>>> import numpy as np
>>> np.set_printoptions(precision=3, suppress=True, linewidth=100)
>>> sv = 20 * 0.2 ** np.arange(3)
>>> rng = np.random.default_rng(68920)
>>> arr = rng.normal(size=(11, 3)) * rng.permutation(sv)
>>> arr
array([[  0.052,  -0.529,  -7.907],
       [  1.35 ,  -5.78 ,  42.413],
       [ -0.872,  -0.142, -11.452],
       [  0.571,  -3.587,  12.616],
       [ -0.426,   1.753,  11.175],
       [ -0.996,   3.813, -12.481],
       [ -1.339,   3.242, -33.82 ],
       [  0.407,  -2.886, -19.25 ],
       [ -0.101,   0.581,  12.742],
       [ -0.682,   3.518,  -9.31 ],
       [  0.24 ,   2.461, -20.436]])
>>> # column 2 dominates
>>> Xc = arr - arr.mean(axis=0)
>>> left, sv, Vh = np.linalg.svd(Xc, full_matrices=False)
>>> np.abs(left[:, 0]).argmax()
np.int64(1)
>>> np.linalg.matrix_rank(Xc)
np.int64(3)
>>> np.searchsorted(np.cumsum(sv ** 2) / (sv ** 2).sum(), 0.9) + 1
np.int64(1)
>>> np.abs(Vh[-1])
array([0.984, 0.176, 0.008])
>>> sv
array([67.401,  7.781,  1.254])
>>> np.abs(Vh[0]).argmax()
np.int64(2)
>>> M2 = np.c_[arr[:, :1] @ np.array([[-3]]), np.array([2, 1, 2, 3, 1, 3, 2, 2, 0, 2, 1])]
>>> M2
array([[-0.155,  2.   ],
       [-4.049,  1.   ],
       [ 2.615,  2.   ],
       [-1.714,  3.   ],
       [ 1.277,  1.   ],
       [ 2.988,  3.   ],
       [ 4.017,  2.   ],
       [-1.221,  2.   ],
       [ 0.304,  0.   ],
       [ 2.045,  2.   ],
       [-0.72 ,  1.   ]])
>>> np.linalg.norm(np.linalg.qr(arr)[0].T @ M2, axis=0) ** 2 / ((M2 ** 2).sum(axis=0) + 1e-12)
array([1.   , 0.221])
>>> np.round(np.linalg.norm(M2 - arr @ np.linalg.lstsq(arr, M2)[0], axis=0), 3) + 0
array([0.   , 5.651])
>>> np.round(np.linalg.lstsq(arr, M2[:, 0])[0], 3) + 0
array([-3.,  0.,  0.])
>>> O, V = np.linalg.qr(arr[:, :2])[0], np.linalg.qr(arr[:, 2:])[0]
>>> sv = np.linalg.svd(O.T @ V, compute_uv=False)
>>> (sv > 0.9).sum()
np.int64(0)
>>> sv
array([0.697])
>>> round(float(np.linalg.norm(O @ O.T - V @ V.T, 2)), 3)
1.0
>>> proj = arr @ np.linalg.solve(arr.T @ arr, arr.T)
>>> np.round(np.linalg.eigvalsh(proj), 3) + 0
array([0., 0., 0., 0., 0., 0., 0., 0., 1., 1., 1.])
>>> proj @ arr[:, 0]
array([ 0.052,  1.35 , -0.872,  0.571, -0.426, -0.996, -1.339,  0.407, -0.101, -0.682,  0.24 ])
>>> np.round(np.trace(proj), 3)
np.float64(3.0)
>>> basis = arr[[7, 2]].astype(float)
>>> for _ in range(4):
...     idx = np.linalg.norm(arr[:, None] - basis, axis=-1).argmin(axis=1)
...     basis = np.array([arr[idx == j].mean(axis=0) for j in range(2)])
... 
>>> idx
array([0, 1, 0, 1, 1, 0, 0, 0, 1, 0, 0])
>>> np.abs(basis[1] - basis[0]).argmax()
np.int64(2)
>>> basis
array([[ -0.456,   1.354, -16.38 ],
       [  0.348,  -1.758,  19.737]])
>>> X = np.load("sample9.npy")
>>> X
array([[  1.358, -30.974,  19.549,  10.638],
       [ -0.103, -29.859,  20.514,  10.243],
       [  0.669, -30.428,  17.464,   9.73 ],
       [ -0.355, -30.838,  20.57 ,  10.506],
       [  0.945, -30.299,  20.675,  10.394],
       [ -0.251, -28.75 ,  21.343,   9.804],
       [ -0.316, -29.665,  19.868,   9.664],
       [  0.837, -28.687,  21.556,  10.35 ],
       [ -0.422, -30.445,  20.693,  10.088],
       [  0.954, -32.684,  20.458,   9.995],
       [ -1.237, -28.109,  18.319,   8.936],
       [  1.766, -29.594,  20.232,  10.13 ],
       [  0.235, -30.323,  20.918,   9.12 ],
       [  1.001, -30.982,  19.659,  10.217],
       [ -0.448, -30.496,  19.067,   9.137],
       [  0.347, -30.08 ,  19.886,   9.197],
       [ -0.164, -30.401,  20.665,  11.692],
       [ -0.697, -28.343,  18.689,  10.454],
       [  1.43 , -29.644,  20.081,   9.165],
       [ -0.148, -30.871,  20.397,   9.139],
       [ -0.976, -28.462,  19.877,   9.663],
       [ -0.411, -29.682,  19.522,  11.672],
       [  0.919, -28.578,  19.079,   9.578],
       [ -0.349, -28.509,  20.381,   9.486],
       [ -0.141, -28.465,  21.516,  10.115],
       [ -0.35 , -28.299,  20.095,   8.653]])
>>> x = np.array([0, 1, 3, 3])
>>> y = X @ x
>>> np.round(np.linalg.lstsq(X, y)[0], 3) + 0
array([0., 1., 3., 3.])
>>> np.round(np.linalg.solve(X.T @ X, X.T @ y), 3) + 0
array([0., 1., 3., 3.])
>>> y = y + 0.02 * rng.normal(size=26)
>>> y
array([59.57 , 62.424, 51.183, 62.378, 62.908, 64.682, 58.947, 67.013, 61.918, 58.691, 53.673,
       61.53 , 59.775, 58.644, 54.097, 57.181, 66.659, 59.047, 58.123, 57.741, 60.11 , 63.905,
       57.376, 61.124, 66.468, 57.955])
>>> b, *_ = np.linalg.lstsq(X, y)
>>> np.round(X.T @ (y - X @ b), 3) + 0
array([0., 0., 0., 0.])
>>> round(float(np.linalg.norm(y - X @ b)), 3)
0.107
>>> b.round()
array([0., 1., 3., 3.])
>>> [round(float(np.linalg.norm(np.linalg.solve(X.T @ X + lam * np.eye(4), X.T @ y))), 2) for lam in (0, 1, 10, 100)]
[4.36, 4.16, 3.11, 1.76]
